$ python3 -q
>>> import numpy as np
>>> np.set_printoptions(precision=1, suppress=True, linewidth=120, floatmode="fixed")
>>> rnd = lambda a: np.round(a, 1) + 0
>>> arr = np.load("dump.npy")
>>> print(rnd(arr))
[[ 0.0  0.5  0.5  0.4  0.1  0.1 -0.5]
 [-0.6 -0.2  0.6 -0.1  0.1 -0.2  0.3]
 [-0.7  0.1 -0.4  0.0 -0.5  0.1 -0.3]
 [ 0.0  0.8 -0.2 -0.1  0.1 -0.2  0.5]
 [ 0.0  0.1  0.1 -0.8  0.0 -0.2 -0.5]
 [ 0.2  0.0  0.0  0.3 -0.5 -0.8 -0.1]
 [ 0.2  0.1  0.4 -0.2 -0.7  0.4  0.3]]
>>> # columns are unit length and at right angles
>>> vec = np.array([-5, 2, 2, 3, -1, -5, -2])
>>> print(rnd(arr.T @ (arr @ vec)))
[-5.0  2.0  2.0  3.0 -1.0 -5.0 -2.0]
>>> print(rnd(np.abs(np.linalg.eigvals(arr))))
[1.0 1.0 1.0 1.0 1.0 1.0 1.0]
>>> print(rnd(np.sort(np.abs(np.degrees(np.angle(np.linalg.eigvals(arr)))))))
[  0.0  79.7  79.7 110.5 110.5 174.0 174.0]
>>> rng = np.random.default_rng(96417)
>>> z = rng.permutation(7)
>>> B = arr[:, z] * rng.choice([-1, 1], 7)
>>> print(rnd(B))
[[ 0.5 -0.1  0.5  0.0 -0.4  0.1 -0.5]
 [-0.2  0.2 -0.3  0.6  0.1  0.1 -0.6]
 [ 0.1 -0.1  0.3  0.7  0.0 -0.5  0.4]
 [ 0.8  0.2 -0.5  0.0  0.1  0.1  0.2]
 [ 0.1  0.2  0.5  0.0  0.8  0.0 -0.1]
 [ 0.0  0.8  0.1 -0.2 -0.3 -0.5  0.0]
 [ 0.1 -0.4 -0.3 -0.2  0.2 -0.7 -0.4]]
>>> Uu, _, Vh = np.linalg.svd(arr.T @ B)
>>> print(z)
[1 5 6 0 3 4 2]
>>> print(rnd(Uu @ Vh))
[[ 0.0  0.0  0.0 -1.0  0.0  0.0  0.0]
 [ 1.0  0.0  0.0  0.0  0.0  0.0  0.0]
 [ 0.0  0.0  0.0  0.0  0.0  0.0 -1.0]
 [ 0.0  0.0  0.0  0.0 -1.0  0.0  0.0]
 [ 0.0  0.0  0.0  0.0  0.0  1.0  0.0]
 [ 0.0 -1.0  0.0  0.0  0.0  0.0  0.0]
 [ 0.0  0.0 -1.0  0.0  0.0  0.0  0.0]]
